% ipython --no-banner

In [1]: import numpy as np

In [2]: from numpy import linalg as LA

In [3]: np.set_printoptions(precision=2, suppress=True, linewidth=100)

In [4]: rd = lambda a: np.round(a, 2) + 0

In [5]: mat = np.loadtxt("dump.csv", delimiter=",")

In [6]: mat
Out[6]: 
array([[ 25., -10.,  10., -20.],
       [ 10.,  -4.,   4.,  -8.],
       [  5.,  -2.,   2.,  -4.]])

In [7]: x = np.array([0, 2, -2, -2])

In [8]: mat @ np.eye(4)[1]
Out[8]: array([-10.,  -4.,  -2.])

In [9]: np.sign((mat @ x).round(6))
Out[9]: array([0., 0., 0.])

In [10]: left, sigma, vt = LA.svd(mat)

In [11]: V = vt[:(sigma > 1e-8).sum()]

In [12]: rng = np.random.default_rng(94011)

In [13]: x = mat[1] + -2 * mat[0] + rng.integers(2) * np.eye(4)[0]

In [14]: x
Out[14]: array([-40.,  16., -16.,  32.])

In [15]: rd(LA.norm(x - V.T @ V @ x))
Out[15]: np.float64(0.0)

In [16]: rd(np.diag(V.T @ V))
Out[16]: array([0.51, 0.08, 0.08, 0.33])

In [17]: arr = np.loadtxt("x.csv", delimiter=",")

In [18]: arr
Out[18]: 
array([[-2., -1.,  0.,  1.],
       [ 2.,  3.,  4.,  5.],
       [ 6.,  7.,  8.,  9.],
       [10., 11., 12., 13.]])

In [19]: x = np.array([2, 2, 1, 1])

In [20]: arr @ np.eye(4)[1]
Out[20]: array([-1.,  3.,  7., 11.])

In [21]: LA.norm(arr @ x) <= LA.norm(arr, 2) * LA.norm(x) + 1e-9
Out[21]: np.True_

In [22]: np.sign((arr @ x).round(6))
Out[22]: array([-1.,  1.,  1.,  1.])

In [23]: (arr * x).sum(axis=1)
Out[23]: array([-5., 19., 43., 67.])

In [24]: arr @ (2 * x)
Out[24]: array([-10.,  38.,  86., 134.])

In [25]: arr @ x
Out[25]: array([-5., 19., 43., 67.])

In [26]: np.argsort(-LA.norm(arr, axis=0).round(6), kind="stable")[:3]
Out[26]: array([3, 2, 1])

In [27]: rd(LA.norm(arr, 2) / LA.norm(arr))
Out[27]: np.float64(1.0)

In [28]: LA.cond(arr) > 100
Out[28]: np.True_

In [29]: np.abs(np.diag(LA.qr(arr)[1])) > 1e-9
Out[29]: array([ True,  True, False, False])

In [30]: rd(arr @ LA.pinv(arr) @ arr)
Out[30]: 
array([[-2., -1.,  0.,  1.],
       [ 2.,  3.,  4.,  5.],
       [ 6.,  7.,  8.,  9.],
       [10., 11., 12., 13.]])

In [31]: np.allclose(arr[:-1].T @ LA.lstsq(arr[:-1].T, arr[-1])[0], arr[-1])
Out[31]: True

In [32]: LA.lstsq(arr[:-1].T, arr[-1])[2]
Out[32]: np.int32(2)

In [33]: hat = np.triu(np.array([[2, 0, -3, 4], [1, 3, 5, 2], [4, -4, -3, 3], [-1, 4, -1, 3]]), 1) + np.eye(4)

In [34]: B = hat @ arr @ LA.inv(hat)

In [35]: LA.matrix_rank(B)
Out[35]: np.int64(2)

In [36]: B = np.array([[3, 2], [1, -3], [3, 1], [0, 3]])

In [37]: np.einsum("ik,kj->ij", arr, B)
Out[37]: 
array([[-7.,  2.],
       [21., 14.],
       [49., 26.],
       [77., 38.]])

In [38]: np.einsum("ij,ij->i", arr, arr)
Out[38]: array([  6.,  54., 230., 534.])

In [39]: np.einsum("ik,kj->ji", arr, B)
Out[39]: 
array([[-7., 21., 49., 77.],
       [ 2., 14., 26., 38.]])

In [40]: J = np.loadtxt("case0.csv", delimiter=",")

In [41]: J
Out[41]: 
array([[ 8.,  6.,  0., -4.],
       [ 6.,  5.,  0., -3.],
       [ 0.,  0.,  0.,  0.],
       [-4., -3.,  0.,  2.]])

In [42]: np.unique(J.round(6), axis=0).shape
Out[42]: (4, 4)

In [43]: np.abs(np.diag(LA.qr(J)[1])) > 1e-9
Out[43]: array([ True,  True, False, False])

In [44]: rd(np.trace(LA.pinv(J) @ J))
Out[44]: np.float64(2.0)

In [45]: LA.inv(J)
LinAlgError: Singular matrix


In [46]: rk = LA.matrix_rank(J)

In [47]: rk
Out[47]: np.int64(2)

In [48]: ns = LA.svd(J)[2][rk:].T

In [49]: np.allclose(J @ ns, 0)
Out[49]: True

In [50]: rd(J @ ns)
Out[50]: 
array([[0., 0.],
       [0., 0.],
       [0., 0.],
       [0., 0.]])

In [51]: [int(LA.matrix_rank(J[:, :j + 1])) for j in range(4)]
Out[51]: [1, 2, 2, 2]

In [52]: X = np.load("mat.npy")

In [53]: X
Out[53]: 
array([[2.1, 1. , 1. ],
       [0. , 0.1, 2. ],
       [2. , 1. , 1.1]])

In [54]: x = np.array([2, 1, 0])

In [55]: y = X @ x

In [56]: coef, lr = np.zeros(3), 1 / LA.norm(X, 2) ** 2

In [57]: for i in range(250):
    ...:     coef -= lr * X.T @ (X @ coef - y)
    ...:     if i % 50 == 0: print(i, round(LA.norm(X @ coef - y), 2))
    ...: 
0 1.66
50 0.0
100 0.0
150 0.0
200 0.0

In [58]: rd(LA.cond(X))
Out[58]: np.float64(139.83)
